>>> import numpy as np
>>> np.set_printoptions(precision=1, suppress=True, linewidth=160)
>>> data = np.load("data.npy")
>>> data.round(1) + 0
array([[-21.9, -44.3,  -2.1,  -8.2, -42.6, -30. , -19.6],
       [-19.5, -39.7,  -2.2,  -7.2, -38.2, -27.6, -18.2],
       [-16.6, -34.2,  -2.3,  -6.1, -32.9, -24.7, -16.4],
       [-15.8, -32.6,  -2.3,  -5.8, -31.4, -23.8, -15.9],
       [-12. , -25.1,  -2.5,  -4.4, -24.2, -19.7, -13.6],
       [ -9.6, -20.2,  -2.7,  -3.6, -19.5, -17. , -12. ],
       [ -3.5,  -7.2,  -3. ,  -2.1,  -7.2,  -8.9,  -7.5],
       [ -1.8,  -2.9,  -2.9,  -1.9,  -3.1,  -5.5,  -5.5],
       [ -1.7,  -2.8,  -2.9,  -1.9,  -3. ,  -5.4,  -5.5],
       [ -1.4,  -1.9,  -2.8,  -1.9,  -2.1,  -4.6,  -4.9],
       [ -0.6,  -0.2,  -1.8,  -1.5,  -0.4,  -1.8,  -2.6],
       [  0.5,   0. ,   1.1,   1.1,   0.2,   0.7,   1.3],
       [  7.1,   3.5,   8.4,  11.9,   4.8,   5. ,  10.7],
       [ 22.9,  16.7,  19.5,  32.6,  19.6,  12.9,  26.3],
       [ 29.9,  23.3,  23.6,  41. ,  26.8,  16.3,  32.5],
       [ 32.1,  25.4,  24.9,  43.7,  29.1,  17.4,  34.5],
       [ 53.7,  47.1,  36.1,  68.4,  52.3,  27.9,  52.2],
       [ 56.7,  50.2,  37.5,  71.7,  55.6,  29.4,  54.6]])
>>> cov = np.cov(data, rowvar=False)
>>> np.median(data, axis=0)
array([-1.5, -2.4, -2.2, -1.9, -2.6, -5. , -5.2])
>>> print(np.corrcoef(data.T))
[[1.  1.  1.  1.  1.  1.  1. ]
 [1.  1.  0.9 0.9 1.  1.  1. ]
 [1.  0.9 1.  1.  0.9 0.9 1. ]
 [1.  0.9 1.  1.  0.9 0.9 1. ]
 [1.  1.  0.9 0.9 1.  1.  1. ]
 [1.  1.  0.9 0.9 1.  1.  1. ]
 [1.  1.  1.  1.  1.  1.  1. ]]
>>> round(np.corrcoef(data[:, 5], data[:, 1])[0, 1], 1)
np.float64(1.0)
>>> D = np.linalg.norm(data[:, None] - data[None], axis=-1)
>>> (D + 1e9 * np.eye(18)).round(6).argmin(axis=1)
array([ 1,  0,  3,  2,  5,  4,  7,  8,  7,  8,  9, 10, 11, 14, 15, 14, 17, 16])
>>> np.linalg.matrix_rank(D ** 2)
np.int64(5)
>>> D[:5, :5]
array([[ 0. ,  7.5, 16.4, 19. , 31.1],
       [ 7.5,  0. ,  8.9, 11.5, 23.6],
       [16.4,  8.9,  0. ,  2.6, 14.7],
       [19. , 11.5,  2.6,  0. , 12.1],
       [31.1, 23.6, 14.7, 12.1,  0. ]])
>>> print(D[4].round(6).argsort(kind="stable")[:4])
[4 5 3 2]
>>> np.flatnonzero(D[4] < D.mean() / 2)
array([0, 1, 2, 3, 4, 5, 6])
>>> D.shape
(18, 18)
>>> D[4]
array([ 31.1,  23.6,  14.7,  12.1,   0. ,   7.8,  29. ,  36.2,  36.4,  38. ,  42. ,  45.4,  60. ,  96.9, 113.4, 118.7, 169.5, 176.6])
>>> cen = data - data.mean(axis=0)
>>> vecs = np.linalg.svd(cen)[2][:3]
>>> B = cen - cen @ vecs.T @ vecs
>>> print(np.diag(vecs.T @ vecs))
[0.3 0.5 0.3 0.6 0.4 0.6 0.5]
>>> round(np.linalg.norm(B) / np.linalg.norm(cen), 1)
np.float64(0.0)
>>> np.linalg.norm(B, axis=1).round(6).argmax()
np.int64(0)
>>> np.round(np.cov(cen @ vecs.T, rowvar=False), 1) + 0
array([[3885.8,    0. ,    0. ],
       [   0. ,  126.2,    0. ],
       [   0. ,    0. ,    7.5]])
>>> arr = np.load("mat.npy")
>>> arr
array([[-43,   0,  -2,   1,  -3],
       [  3,   7,  -2,   3,   3],
       [  3,   1,  14,  -2,   2],
       [  3,  -1,  -1,  37,  -1],
       [ -3,   0,   3,   2, -43]])
>>> f = np.array([0, 0])
>>> np.cross(arr[0, :3], arr[2, :3])
array([  2, 596, -43])
>>> np.convolve(arr[0], f)
array([0, 0, 0, 0, 0, 0])
>>> np.polyval(f, arr[0])
array([0, 0, 0, 0, 0])
>>> rng = np.random.default_rng(3)
>>> idx = rng.permutation(5)
>>> B = arr[:, idx] * rng.choice([-1, 1], 5)
>>> B
array([[ 3, -2,  0,  1, 43],
       [-3, -2,  7,  3, -3],
       [-2, 14,  1, -2, -3],
       [ 1, -1, -1, 37, -3],
       [43,  3,  0,  2,  3]])
>>> Uu, _, VT = np.linalg.svd(arr.T @ B)
>>> np.round(np.linalg.lstsq(arr, B)[0], 1) + 0
array([[ 0.,  0.,  0.,  0., -1.],
       [ 0.,  0.,  1.,  0.,  0.],
       [ 0.,  1.,  0.,  0.,  0.],
       [ 0.,  0.,  0.,  1.,  0.],
       [-1.,  0.,  0.,  0.,  0.]])
>>> print(idx)
[4 2 1 3 0]
>>> np.round(Uu @ VT, 1) + 0
array([[ 0.,  0.,  0.,  0., -1.],
       [ 0.,  0.,  1.,  0.,  0.],
       [ 0.,  1.,  0.,  0.,  0.],
       [ 0.,  0.,  0.,  1.,  0.],
       [-1.,  0.,  0.,  0.,  0.]])
